$ python3 -q
>>> import numpy as np
>>> np.set_printoptions(precision=3, suppress=True, linewidth=100)
>>> X = np.loadtxt("a.csv", delimiter=",")
>>> X
array([[-2., -1.,  0.,  1.,  2.],
       [ 3.,  4.,  5.,  6.,  7.],
       [ 8.,  9., 10., 11., 12.],
       [13., 14., 15., 16., 17.],
       [18., 19., 20., 21., 22.],
       [23., 24., 25., 26., 27.]])
>>> # looks like rank 2
>>> np.linalg.matrix_rank(X, rtol=0.1)
np.int64(1)
>>> np.linalg.cond(X) > 100
np.True_
>>> r0 = np.array([1, 1])
>>> np.correlate(X[4], X[3], "full")
array([ 306.,  611.,  914., 1214., 1510., 1194.,  884.,  581.,  286.])
>>> np.polyval(r0, X[4])
array([19., 20., 21., 22., 23.])
>>> U, sigma, VT = np.linalg.svd(X)
>>> V = VT[:(sigma > 1e-8).sum()]
>>> rng = np.random.default_rng(5644)
>>> x0 = X[2] + 5 * X[3] + rng.integers(2) * np.eye(5)[4]
>>> x0
array([73., 79., 85., 91., 98.])
>>> np.allclose(V.T @ V @ x0, x0)
False
>>> np.diag(V.T @ V)
array([0.6, 0.3, 0.2, 0.3, 0.6])
>>> round(float(np.linalg.norm(x0 - V.T @ V @ x0)), 3)
0.632
>>> out = X + rng.integers(-2, 3, (6, 2)) @ rng.integers(-2, 3, (2, 5))
>>> out
array([[-2., -1.,  4.,  2.,  5.],
       [ 2.,  5., -1.,  3.,  3.],
       [ 8.,  9., 18., 13., 18.],
       [12., 15.,  9., 13., 13.],
       [15., 22., 18., 16., 22.],
       [24., 23., 31., 29., 31.]])
>>> np.linalg.matrix_rank(out - X, tol=1e-8)
np.int64(2)
>>> np.round(np.linalg.svd(out - X, compute_uv=False), 3) + 0
array([18.094,  6.212,  0.   ,  0.   ,  0.   ])
>>> out - X
array([[ 0.,  0.,  4.,  1.,  3.],
       [-1.,  1., -6., -3., -4.],
       [ 0.,  0.,  8.,  2.,  6.],
       [-1.,  1., -6., -3., -4.],
       [-3.,  3., -2., -5.,  0.],
       [ 1., -1.,  6.,  3.,  4.]])
>>> out = X / np.sqrt((X ** 2).mean(axis=1, keepdims=True))
>>> out[4]
array([0.898, 0.948, 0.998, 1.047, 1.097])
>>> np.linalg.matrix_rank(X - X.mean(axis=1, keepdims=True))
np.int64(1)
>>> X - X.mean(axis=1, keepdims=True)
array([[-2., -1.,  0.,  1.,  2.],
       [-2., -1.,  0.,  1.,  2.],
       [-2., -1.,  0.,  1.,  2.],
       [-2., -1.,  0.,  1.,  2.],
       [-2., -1.,  0.,  1.,  2.],
       [-2., -1.,  0.,  1.,  2.]])
>>> out = np.array([[-3, 0, 0, 3, 1, 0],
...     [-1, 0, 1, 0, 0, 1],
...     [-3, 2, 1, 1, 2, 2],
...     [-2, 2, 2, 2, 2, 2],
...     [3, 0, 0, -2, 3, -3],
...     [-3, -1, 1, 2, 1, -2]])
>>> out[-1] = out[0]
>>> m1 = out + 0.02 * np.eye(6)
>>> m1
array([[-2.98,  0.  ,  0.  ,  3.  ,  1.  ,  0.  ],
       [-1.  ,  0.02,  1.  ,  0.  ,  0.  ,  1.  ],
       [-3.  ,  2.  ,  1.02,  1.  ,  2.  ,  2.  ],
       [-2.  ,  2.  ,  2.  ,  2.02,  2.  ,  2.  ],
       [ 3.  ,  0.  ,  0.  , -2.  ,  3.02, -3.  ],
       [-3.  ,  0.  ,  0.  ,  3.  ,  1.  ,  0.02]])
>>> out = m1 / np.sqrt((m1 ** 2).mean(axis=1, keepdims=True))
>>> out[4]
array([ 1.317,  0.   ,  0.   , -0.878,  1.326, -1.317])
>>> np.linalg.matrix_rank(m1 - m1.mean(axis=1, keepdims=True))
np.int64(5)
>>> round(float(np.linalg.norm(m1, 2) / np.linalg.norm(m1)), 3)
0.828
>>> np.linalg.cond(m1) > 100
np.True_
>>> np.linalg.matrix_rank(m1, rtol=0.1)
np.int64(4)
>>> ang = np.radians(72)
>>> Rm = np.eye(6)
>>> Rm[0, 0] = Rm[4, 4] = np.cos(ang)
>>> Rm[0, 4], Rm[4, 0] = -np.sin(ang), np.sin(ang)
>>> Rm
array([[ 0.309,  0.   ,  0.   ,  0.   , -0.951,  0.   ],
       [ 0.   ,  1.   ,  0.   ,  0.   ,  0.   ,  0.   ],
       [ 0.   ,  0.   ,  1.   ,  0.   ,  0.   ,  0.   ],
       [ 0.   ,  0.   ,  0.   ,  1.   ,  0.   ,  0.   ],
       [ 0.951,  0.   ,  0.   ,  0.   ,  0.309,  0.   ],
       [ 0.   ,  0.   ,  0.   ,  0.   ,  0.   ,  1.   ]])
>>> out = m1 @ Rm.T
>>> out
array([[-1.872,  0.   ,  0.   ,  3.   , -2.525,  0.   ],
       [-0.309,  0.02 ,  1.   ,  0.   , -0.951,  1.   ],
       [-2.829,  2.   ,  1.02 ,  1.   , -2.235,  2.   ],
       [-2.52 ,  2.   ,  2.   ,  2.02 , -1.284,  2.   ],
       [-1.945,  0.   ,  0.   , -2.   ,  3.786, -3.   ],
       [-1.878,  0.   ,  0.   ,  3.   , -2.544,  0.02 ]])
>>> np.allclose(np.linalg.norm(m1, axis=1), np.linalg.norm(out, axis=1))
True
